$ ipython --no-banner

In [1]: import numpy as np

In [2]: import numpy.linalg as la

In [3]: np.set_printoptions(precision=2, suppress=True, linewidth=140)

In [4]: def tidy(a):
   ...:     return np.round(a, 2) + 0
   ...: 

In [5]: K = np.array([[0, 4, 6], [0, 2, 3], [0, 0, 0], [0, 4, 6]])

In [6]: left, sigma, Vt = la.svd(K)

In [7]: np.argmax(sigma[:-1] / (sigma[1:] + 1e-6)) + 1
Out[7]: np.int64(1)

In [8]: tidy(sigma)
Out[8]: array([10.82,  0.  ,  0.  ])

In [9]: M2 = left[:, :1] @ np.diag(sigma[:1]) @ Vt[:1]

In [10]: tidy(np.abs(K - M2).max())
Out[10]: np.float64(0.0)

In [11]: la.matrix_rank(M2)
Out[11]: np.int64(1)

In [12]: tidy(M2)
Out[12]: 
array([[0., 4., 6.],
       [0., 2., 3.],
       [0., 0., 0.],
       [0., 4., 6.]])

In [13]: left, sigma, Vt = la.svd(M2)

In [14]: V = Vt[:(sigma > 1e-8).sum()]

In [15]: rng = np.random.default_rng(367)

In [16]: vec = M2[2] + 3 * M2[3] + rng.integers(2) * np.eye(3)[0]

In [17]: tidy(vec)
Out[17]: array([ 1., 12., 18.])

In [18]: tidy(V.T @ V)
Out[18]: 
array([[0.  , 0.  , 0.  ],
       [0.  , 0.31, 0.46],
       [0.  , 0.46, 0.69]])

In [19]: tidy(la.norm(vec - V.T @ V @ vec))
Out[19]: np.float64(1.0)

In [20]: np.allclose(K[:-1].T @ la.lstsq(K[:-1].T, K[-1])[0], K[-1])
Out[20]: True

In [21]: tidy(np.trace(la.pinv(K) @ K))
Out[21]: np.float64(1.0)

In [22]: tidy(K @ la.pinv(K) @ K)
Out[22]: 
array([[0., 4., 6.],
       [0., 2., 3.],
       [0., 0., 0.],
       [0., 4., 6.]])

In [23]: tidy(la.svd(K, compute_uv=False))
Out[23]: array([10.82,  0.  ,  0.  ])

In [24]: np.diff(K, axis=0)
Out[24]: 
array([[ 0, -2, -3],
       [ 0, -2, -3],
       [ 0,  4,  6]])

In [25]: tidy(la.norm(K))
Out[25]: np.float64(10.82)

In [26]: la.matrix_rank(K)
Out[26]: np.int64(1)

In [27]: K.sum(axis=1)
Out[27]: array([10,  5,  0, 10])

In [28]: K.mean(axis=0)
Out[28]: array([0.  , 2.5 , 3.75])

In [29]: np.unravel_index(np.abs(K).argmax(), K.shape)
Out[29]: (np.int64(0), np.int64(2))

In [30]: vec = np.array([3, 0, 3])

In [31]: K @ np.ones(3)
Out[31]: array([10.,  5.,  0., 10.])

In [32]: K @ np.eye(3)[1]
Out[32]: array([4., 2., 0., 4.])

In [33]: (K * vec).sum(axis=1)
Out[33]: array([18,  9,  0, 18])

In [34]: np.einsum("ij,j->i", K, vec)
Out[34]: array([18,  9,  0, 18])

In [35]: arr = np.load("dump.npy")

In [36]: tidy(arr)
Out[36]: 
array([[  5.87,   3.31,  18.83],
       [ -6.2 ,  12.48,  14.34],
       [ 12.5 ,  -4.73,  14.88],
       [ 14.12, -14.04,  -1.85],
       [ 15.26, -12.01,   4.79],
       [ 15.14, -10.48,   7.81],
       [  4.29, -11.41, -15.86],
       [-11.95,  14.42,   7.  ],
       [ -0.68,  -7.93, -18.35],
       [  6.66, -12.71, -13.93],
       [-14.16,  14.02,   1.71],
       [  9.64,  -0.83,  17.5 ],
       [-12.28,   4.38, -15.17],
       [ 14.03, -14.09,  -2.15],
       [-14.18,   7.73, -11.79]])

In [37]: left, sigma, Vt = la.svd(arr)

In [38]: V = Vt[:(sigma > 1e-8).sum()]

In [39]: vec = arr[13] + 5 * arr[7] + rng.integers(2) * np.eye(3)[2]

In [40]: tidy(vec)
Out[40]: array([-45.74,  58.03,  32.87])

In [41]: tidy(np.diag(V.T @ V))
Out[41]: array([0.58, 0.52, 0.9 ])

In [42]: tidy(la.norm(vec - V.T @ V @ vec))
Out[42]: np.float64(0.0)

In [43]: tidy(V.T @ V)
Out[43]: 
array([[ 0.58, -0.45,  0.21],
       [-0.45,  0.52,  0.22],
       [ 0.21,  0.22,  0.9 ]])
